$ python -q
>>> import numpy as np
>>> from numpy import linalg as LA
>>> np.set_printoptions(precision=2, suppress=True, linewidth=100)
>>> X = np.load("arr.npy")
>>> X
array([[-16.14,   3.39, -18.69,   6.48],
       [-12.33,   2.73, -13.53,   4.89],
       [ -8.74,   2.05,  -8.81,   3.29],
       [ -8.25,   1.95,  -8.19,   3.06],
       [ -6.55,   1.59,  -6.04,   2.26],
       [ -5.93,   1.46,  -5.27,   1.95],
       [ -5.45,   1.35,  -4.69,   1.72],
       [ -4.37,   1.09,  -3.43,   1.19],
       [ -3.7 ,   0.92,  -2.66,   0.85],
       [ -2.39,   0.58,  -1.31,   0.21],
       [ -1.72,   0.38,  -0.71,  -0.09],
       [ -0.69,   0.1 ,  -0.09,  -0.33],
       [  0.26,   0.02,   0.01,   0.3 ],
       [  0.62,   0.08,   0.07,   0.82],
       [  1.5 ,   0.32,   0.55,   2.1 ],
       [  4.85,   1.21,   3.98,   5.82],
       [  7.03,   1.7 ,   6.64,   7.7 ],
       [  8.56,   2.01,   8.58,   8.88],
       [ 16.51,   3.45,  19.19,  14.05]])
>>> u, r1 = X[11], X[2]
>>> round(float(u @ u), 2)
0.6
>>> pr = (u @ r1) / (u @ u) * u
>>> LA.matrix_rank(np.outer(u, r1))
np.int64(1)
>>> r1 - pr
array([-1.97,  1.09, -7.91,  6.57])
>>> np.abs(np.diag(LA.qr(X)[1])) > 1e-9
array([ True,  True,  True, False])
>>> np.allclose(X[:-1].T @ LA.lstsq(X[:-1].T, X[-1])[0], X[-1])
True
>>> X @ LA.pinv(X) @ X
array([[-16.14,   3.39, -18.69,   6.48],
       [-12.33,   2.73, -13.53,   4.89],
       [ -8.74,   2.05,  -8.81,   3.29],
       [ -8.25,   1.95,  -8.19,   3.06],
       [ -6.55,   1.59,  -6.04,   2.26],
       [ -5.93,   1.46,  -5.27,   1.95],
       [ -5.45,   1.35,  -4.69,   1.72],
       [ -4.37,   1.09,  -3.43,   1.19],
       [ -3.7 ,   0.92,  -2.66,   0.85],
       [ -2.39,   0.58,  -1.31,   0.21],
       [ -1.72,   0.38,  -0.71,  -0.09],
       [ -0.69,   0.1 ,  -0.09,  -0.33],
       [  0.26,   0.02,   0.01,   0.3 ],
       [  0.62,   0.08,   0.07,   0.82],
       [  1.5 ,   0.32,   0.55,   2.1 ],
       [  4.85,   1.21,   3.98,   5.82],
       [  7.03,   1.7 ,   6.64,   7.7 ],
       [  8.56,   2.01,   8.58,   8.88],
       [ 16.51,   3.45,  19.19,  14.05]])
>>> LA.lstsq(X[:-1].T, X[-1])[2]
np.int32(3)
>>> feats = np.array([[-2, 3, -3, 2, 3, -3, -2, 1, 0, 3],
...     [-1, -2, 3, -3, 2, -2, -1, -3, -3, -2],
...     [-3, 0, 2, 1, 1, -3, 2, -1, 0, 0],
...     [2, 0, 0, 0, 3, 1, -1, 0, -2, 2],
...     [-2, 3, 3, 2, -3, -3, -1, -1, -1, 3],
...     [3, 3, 0, 0, 3, 2, 1, 1, -2, -3],
...     [-2, -2, 3, 0, 3, 0, 3, -1, -1, 2]])
>>> feats[:, 8] = -3 * feats[:, 3]
>>> feats
array([[-2,  3, -3,  2,  3, -3, -2,  1, -6,  3],
       [-1, -2,  3, -3,  2, -2, -1, -3,  9, -2],
       [-3,  0,  2,  1,  1, -3,  2, -1, -3,  0],
       [ 2,  0,  0,  0,  3,  1, -1,  0,  0,  2],
       [-2,  3,  3,  2, -3, -3, -1, -1, -6,  3],
       [ 3,  3,  0,  0,  3,  2,  1,  1,  0, -3],
       [-2, -2,  3,  0,  3,  0,  3, -1,  0,  2]])
>>> u, r1 = feats[5], feats[6]
>>> u @ r1
np.int64(-7)
>>> pr = (u @ r1) / (u @ u) * u
>>> r1 - pr
array([-1.5 , -1.5 ,  3.  ,  0.  ,  3.5 ,  0.33,  3.17, -0.83,  0.  ,  1.5 ])
>>> np.outer(u, r1)
array([[-6, -6,  9,  0,  9,  0,  9, -3,  0,  6],
       [-6, -6,  9,  0,  9,  0,  9, -3,  0,  6],
       [ 0,  0,  0,  0,  0,  0,  0,  0,  0,  0],
       [ 0,  0,  0,  0,  0,  0,  0,  0,  0,  0],
       [-6, -6,  9,  0,  9,  0,  9, -3,  0,  6],
       [-4, -4,  6,  0,  6,  0,  6, -2,  0,  4],
       [-2, -2,  3,  0,  3,  0,  3, -1,  0,  2],
       [-2, -2,  3,  0,  3,  0,  3, -1,  0,  2],
       [ 0,  0,  0,  0,  0,  0,  0,  0,  0,  0],
       [ 6,  6, -9,  0, -9,  0, -9,  3,  0, -6]])
>>> pr
array([-0.5 , -0.5 , -0.  , -0.  , -0.5 , -0.33, -0.17, -0.17, -0.  ,  0.5 ])
>>> LA.matrix_rank(np.outer(u, r1))
np.int64(1)
>>> O, _ = LA.qr(np.array([[-1.2, 0.2, 1.1, 0.2, -0.8],
...     [-0.6, -1.3, -1.4, -1.2, -1.0],
...     [-0.7, -1.2, -0.4, -2.0, 1.4],
...     [-2.1, -0.1, 0.2, -1.3, 1.4],
...     [-2.4, 0.8, 1.4, 0.0, 1.0],
...     [1.3, 0.2, 1.5, 0.5, 0.0],
...     [0.1, 0.5, -0.6, -0.3, 0.1],
...     [-0.8, -0.4, -0.1, 0.7, -0.3]]))
>>> E = O @ O.T
>>> E.round(2) + 0
array([[ 0.68,  0.28, -0.18,  0.01,  0.25,  0.18, -0.08, -0.07],
       [ 0.28,  0.74,  0.14, -0.01, -0.23, -0.21, -0.01,  0.01],
       [-0.18,  0.14,  0.73,  0.31, -0.05,  0.13, -0.16, -0.06],
       [ 0.01, -0.01,  0.31,  0.43,  0.34, -0.15,  0.07, -0.06],
       [ 0.25, -0.23, -0.05,  0.34,  0.59, -0.06,  0.  ,  0.07],
       [ 0.18, -0.21,  0.13, -0.15, -0.06,  0.68, -0.25, -0.19],
       [-0.08, -0.01, -0.16,  0.07,  0.  , -0.25,  0.44, -0.38],
       [-0.07,  0.01, -0.06, -0.06,  0.07, -0.19, -0.38,  0.72]])
>>> # a projection of rank 5
>>> U, sigma, Vt = LA.svd(E)
>>> vecs = Vt[:(sigma > 1e-8).sum()]
>>> rng = np.random.default_rng(279)
>>> x0 = E[3] + -3 * E[6] + rng.integers(2) * np.eye(8)[3]
>>> x0
array([ 0.26,  0.01,  0.79,  1.22,  0.34,  0.59, -1.24,  1.1 ])
>>> np.round(LA.norm(x0 - vecs.T @ vecs @ x0), 2)
np.float64(0.76)
>>> np.diag(vecs.T @ vecs)
array([0.68, 0.74, 0.73, 0.43, 0.59, 0.68, 0.44, 0.72])
>>> np.round(vecs.T @ vecs, 2) + 0
array([[ 0.68,  0.28, -0.18,  0.01,  0.25,  0.18, -0.08, -0.07],
       [ 0.28,  0.74,  0.14, -0.01, -0.23, -0.21, -0.01,  0.01],
       [-0.18,  0.14,  0.73,  0.31, -0.05,  0.13, -0.16, -0.06],
       [ 0.01, -0.01,  0.31,  0.43,  0.34, -0.15,  0.07, -0.06],
       [ 0.25, -0.23, -0.05,  0.34,  0.59, -0.06,  0.  ,  0.07],
       [ 0.18, -0.21,  0.13, -0.15, -0.06,  0.68, -0.25, -0.19],
       [-0.08, -0.01, -0.16,  0.07,  0.  , -0.25,  0.44, -0.38],
       [-0.07,  0.01, -0.06, -0.06,  0.07, -0.19, -0.38,  0.72]])
>>> np.allclose(vecs.T @ vecs @ x0, x0)
False
